>>> import numpy as np
>>> from numpy import linalg as LA
>>> np.set_printoptions(precision=4, suppress=True, linewidth=100, floatmode="fixed")
>>> K = np.load("layer0.npy")
>>> print(K)
[[0 1 0 1]
 [1 0 0 1]
 [0 0 0 0]
 [1 1 0 0]]
>>> print((LA.matrix_power((K != 0) + (K.T != 0) + np.eye(4), 4) > 0).astype(int))
[[1 1 0 1]
 [1 1 0 1]
 [0 0 1 0]
 [1 1 0 1]]
>>> print((K != 0).astype(int))
[[0 1 0 1]
 [1 0 0 1]
 [0 0 0 0]
 [1 1 0 0]]
>>> print(round(float(LA.det(K)), 4))
0.0
>>> evals, V = LA.eigh(K)
>>> x0 = np.array([2, 2, 5, 7])
>>> print(LA.eigvalsh(K[1:, 1:]))
[-1.0000  0.0000  1.0000]
>>> print(round(x0 @ K @ x0 / (x0 @ x0), 4), round(evals[0], 4), round(float(evals[-1]), 4))
0.7805 -1.0 2.0
>>> print(V * np.abs(evals) @ V.T)
[[1.3333 0.3333 0.0000 0.3333]
 [0.3333 1.3333 0.0000 0.3333]
 [0.0000 0.0000 0.0000 0.0000]
 [0.3333 0.3333 0.0000 1.3333]]
>>> print(np.abs(K).sum(axis=1).max(), np.round(np.abs(evals).max(), 4))
2 2.0
>>> U, sv, VT = LA.svd(K)
>>> print(sv)
[2.0000 1.0000 1.0000 0.0000]
>>> M2 = U[:, :3] @ np.diag(sv[:3]) @ VT[:3]
>>> print(LA.matrix_rank(M2))
3
>>> print(LA.matrix_rank(K, rtol=0.05))
3
>>> mat = np.array([[1.7, -0.8, 0.0, 1.0, 0.7, 0.6],
...     [0.3, -0.7, -0.1, -0.2, 1.4, -1.1],
...     [0.1, -0.4, -0.9, 0.0, 0.5, 0.9],
...     [0.1, 0.8, 0.3, 0.3, -1.4, 2.5]])
>>> mat[:, 5] *= 20
>>> print(mat)
[[  1.7000  -0.8000   0.0000   1.0000   0.7000  12.0000]
 [  0.3000  -0.7000  -0.1000  -0.2000   1.4000 -22.0000]
 [  0.1000  -0.4000  -0.9000   0.0000   0.5000  18.0000]
 [  0.1000   0.8000   0.3000   0.3000  -1.4000  50.0000]]
>>> U, sv, VT = LA.svd(mat)
>>> print(sv)
[58.7780  2.6241  1.3111  0.4098]
>>> M2 = U[:, :1] @ np.diag(sv[:1]) @ VT[:1]
>>> print(np.round(LA.norm(mat - M2) / LA.norm(mat), 4))
0.0503
>>> print(round(float(np.abs(mat - M2).max()), 4))
1.6286
>>> print(np.argsort(-LA.norm(mat, axis=0).round(6), kind="stable")[:3])
[5 4 0]
>>> print(LA.cond(mat) > 100)
True
>>> print([round(float(x), 4) for x in LA.svd(mat, compute_uv=False)[:3]])
[58.778, 2.6241, 1.3111]
>>> x0 = np.array([2, 3, 3, 1, 3, 0])
>>> a = np.maximum(mat @ x0, 0)
>>> print(mat.T @ a)
[ 7.6300 -4.8200 -0.2200  3.6600  5.9500  0.8000]
>>> print(np.tanh(mat @ x0))
[ 0.9995  0.9757 -0.9757 -0.3799]
>>> print(mat * (a > 1e-9)[:, None])
[[  1.7000  -0.8000   0.0000   1.0000   0.7000  12.0000]
 [  0.3000  -0.7000  -0.1000  -0.2000   1.4000 -22.0000]
 [  0.0000  -0.0000  -0.0000   0.0000   0.0000   0.0000]
 [  0.0000   0.0000   0.0000   0.0000  -0.0000   0.0000]]
>>> print(np.maximum(mat @ (3 * x0), 0))
[12.3000  6.6000  0.0000  0.0000]
>>> data = np.load("sample17.npy")
>>> print(data)
[[ 5  6  7  8  9 10 11]
 [12 13 14 15 16 17 18]
 [19 20 21 22 23 24 25]
 [26 27 28 29 30 31 32]
 [33 34 35 36 37 38 39]
 [40 41 42 43 44 45 46]
 [47 48 49 50 51 52 53]
 [54 55 56 57 58 59 60]]
>>> M2 = data / LA.norm(data, axis=1, keepdims=True)
>>> cov = M2 @ M2.T
>>> print((np.abs(cov) > 0.9).astype(int))
[[1 1 1 1 1 1 1 1]
 [1 1 1 1 1 1 1 1]
 [1 1 1 1 1 1 1 1]
 [1 1 1 1 1 1 1 1]
 [1 1 1 1 1 1 1 1]
 [1 1 1 1 1 1 1 1]
 [1 1 1 1 1 1 1 1]
 [1 1 1 1 1 1 1 1]]
>>> print((cov - 2 * np.eye(8)).round(6).argmax(axis=1))
[1 2 3 4 5 6 7 6]
>>> print(cov[4])
[0.9821 0.9970 0.9994 0.9999 1.0000 1.0000 0.9999 0.9998]
>>> print(np.argwhere(np.triu(np.abs(cov) > 0.95, 1)))
[[0 1]
 [0 2]
 [0 3]
 [0 4]
 [0 5]
 [0 6]
 [0 7]
 [1 2]
 [1 3]
 [1 4]
 [1 5]
 [1 6]
 [1 7]
 [2 3]
 [2 4]
 [2 5]
 [2 6]
 [2 7]
 [3 4]
 [3 5]
 [3 6]
 [3 7]
 [4 5]
 [4 6]
 [4 7]
 [5 6]
 [5 7]
 [6 7]]
>>> M2 = np.array([[4, 3, 7], [9, 9, 1], [7, 7, 8], [3, 2, 8], [6, 4, 7], [3, 6, 6]])
>>> print(np.vstack([mat, M2.T]).shape)
(7, 6)
>>> print(np.einsum("ik,kj->ji", mat, M2))
[[  42.8000  -64.0000   47.5000  152.2000]
 [  74.7000 -132.9000  100.4000  304.6000]
 [  96.0000 -123.2000  104.6000  296.5000]]
>>> print(np.einsum("ik,kj->ij", mat, M2))
[[  42.8000   74.7000   96.0000]
 [ -64.0000 -132.9000 -123.2000]
 [  47.5000  100.4000  104.6000]
 [ 152.2000  304.6000  296.5000]]
>>> print(LA.matrix_rank(np.vstack([mat, M2.T])))
6
>>> print(np.einsum("ij,ij->i", mat, mat))
[ 149.0200  486.5900  325.2300 2502.7900]
>>> print(M2.T @ mat.T)
[[  42.8000  -64.0000   47.5000  152.2000]
 [  74.7000 -132.9000  100.4000  304.6000]
 [  96.0000 -123.2000  104.6000  296.5000]]
>>> X = np.loadtxt("m.csv", delimiter=",")
>>> print(X)
[[  4.0000   0.0000  20.0000 -16.0000]
 [ 11.0000  -7.0000  51.0000 -32.0000]
 [  0.0000   0.0000  24.0000 -16.0000]
 [  0.0000   0.0000  32.0000 -24.0000]]
>>> r0 = np.array([0, 0, 1, 2])
>>> M2 = X + np.outer(r0, np.eye(4)[1])
>>> print(LA.matrix_rank(M2 - X))
1
>>> print(M2)
[[  4.0000   0.0000  20.0000 -16.0000]
 [ 11.0000  -7.0000  51.0000 -32.0000]
 [  0.0000   1.0000  24.0000 -16.0000]
 [  0.0000   2.0000  32.0000 -24.0000]]
